% python3 -q
>>> import numpy as np
>>> import numpy.linalg as la
>>> np.set_printoptions(precision=2, suppress=True, linewidth=100)
>>> arr = np.load("arr.npy")
>>> print(arr.round(2) + 0)
[[0.05 0.08 0.07 0.05 0.08 0.08 0.01 0.07 0.05 0.1 ]
 [0.08 0.15 0.12 0.08 0.15 0.15 0.02 0.12 0.08 0.18]
 [0.07 0.12 0.09 0.07 0.12 0.12 0.01 0.09 0.07 0.14]
 [0.05 0.08 0.07 0.05 0.08 0.08 0.01 0.07 0.05 0.1 ]
 [0.08 0.15 0.12 0.08 0.15 0.15 0.02 0.12 0.08 0.18]
 [0.08 0.15 0.12 0.08 0.15 0.15 0.02 0.12 0.08 0.18]
 [0.01 0.02 0.01 0.01 0.02 0.02 0.   0.01 0.01 0.02]
 [0.07 0.12 0.09 0.07 0.12 0.12 0.01 0.09 0.07 0.14]
 [0.05 0.08 0.07 0.05 0.08 0.08 0.01 0.07 0.05 0.1 ]
 [0.1  0.18 0.14 0.1  0.18 0.18 0.02 0.14 0.1  0.22]]
>>> print(la.matrix_rank(arr, rtol=0.1))
1
>>> print(np.argsort(-la.norm(arr, axis=0).round(6), kind="stable")[:3])
[9 1 4]
>>> print(la.cond(arr) > 100)
True
>>> rk = la.matrix_rank(arr)
>>> print(rk)
1
>>> null = la.svd(arr)[2][rk:].T
>>> print([int(la.matrix_rank(np.delete(arr, i, axis=0))) for i in range(10)])
[1, 1, 1, 1, 1, 1, 1, 1, 1, 1]
>>> print(null.shape)
(10, 9)
>>> print([int(la.matrix_rank(arr[:i])) for i in range(1, len(arr) + 1)])
[1, 1, 1, 1, 1, 1, 1, 1, 1, 1]
>>> print([int(la.matrix_rank(arr[:, :j + 1])) for j in range(10)])
[1, 1, 1, 1, 1, 1, 1, 1, 1, 1]
>>> print(np.allclose(arr @ null, 0))
True
>>> Uu, sig, VT = la.svd(arr)
>>> vecs = VT[:(sig > 1e-8).sum()]
>>> rng = np.random.default_rng(132843)
>>> vec = arr[7] + -1 * arr[4] + rng.integers(2) * np.eye(10)[7]
>>> print(vec.round(2) + 0)
[-0.02 -0.03 -0.03 -0.02 -0.03 -0.03  0.   -0.03 -0.02 -0.04]
>>> print(np.round(vecs.T @ vecs, 2) + 0)
[[0.05 0.08 0.07 0.05 0.08 0.08 0.01 0.07 0.05 0.1 ]
 [0.08 0.15 0.12 0.08 0.15 0.15 0.02 0.12 0.08 0.18]
 [0.07 0.12 0.09 0.07 0.12 0.12 0.01 0.09 0.07 0.14]
 [0.05 0.08 0.07 0.05 0.08 0.08 0.01 0.07 0.05 0.1 ]
 [0.08 0.15 0.12 0.08 0.15 0.15 0.02 0.12 0.08 0.18]
 [0.08 0.15 0.12 0.08 0.15 0.15 0.02 0.12 0.08 0.18]
 [0.01 0.02 0.01 0.01 0.02 0.02 0.   0.01 0.01 0.02]
 [0.07 0.12 0.09 0.07 0.12 0.12 0.01 0.09 0.07 0.14]
 [0.05 0.08 0.07 0.05 0.08 0.08 0.01 0.07 0.05 0.1 ]
 [0.1  0.18 0.14 0.1  0.18 0.18 0.02 0.14 0.1  0.22]]
>>> print(round(float(la.norm(vec - vecs.T @ vecs @ vec)), 2))
0.0
>>> print(np.allclose(vecs.T @ vecs @ vec, vec))
True
>>> Uu, sig, VT = la.svd(arr)
>>> print(np.argmax(sig[:-1] / (sig[1:] + 1e-6)) + 1)
1
>>> B = Uu[:, :1] @ np.diag(sig[:1]) @ VT[:1]
>>> print(la.matrix_rank(arr, rtol=0.05))
1
>>> print(np.round(la.norm(arr), 2))
1.0
>>> print(np.round(arr - arr[0], 2) + 0)
[[ 0.    0.    0.    0.    0.    0.    0.    0.    0.    0.  ]
 [ 0.04  0.07  0.05  0.04  0.07  0.07  0.01  0.05  0.04  0.08]
 [ 0.02  0.03  0.03  0.02  0.03  0.03  0.    0.03  0.02  0.04]
 [ 0.    0.    0.    0.    0.    0.    0.    0.    0.    0.  ]
 [ 0.04  0.07  0.05  0.04  0.07  0.07  0.01  0.05  0.04  0.08]
 [ 0.04  0.07  0.05  0.04  0.07  0.07  0.01  0.05  0.04  0.08]
 [-0.04 -0.07 -0.05 -0.04 -0.07 -0.07 -0.01 -0.05 -0.04 -0.08]
 [ 0.02  0.03  0.03  0.02  0.03  0.03  0.    0.03  0.02  0.04]
 [ 0.    0.    0.    0.    0.    0.    0.    0.    0.    0.  ]
 [ 0.06  0.1   0.08  0.06  0.1   0.1   0.01  0.08  0.06  0.12]]
>>> print(arr.shape)
(10, 10)
>>> print(round(float(np.abs(arr).max()), 2))
0.22
>>> print(la.matrix_rank(arr))
1
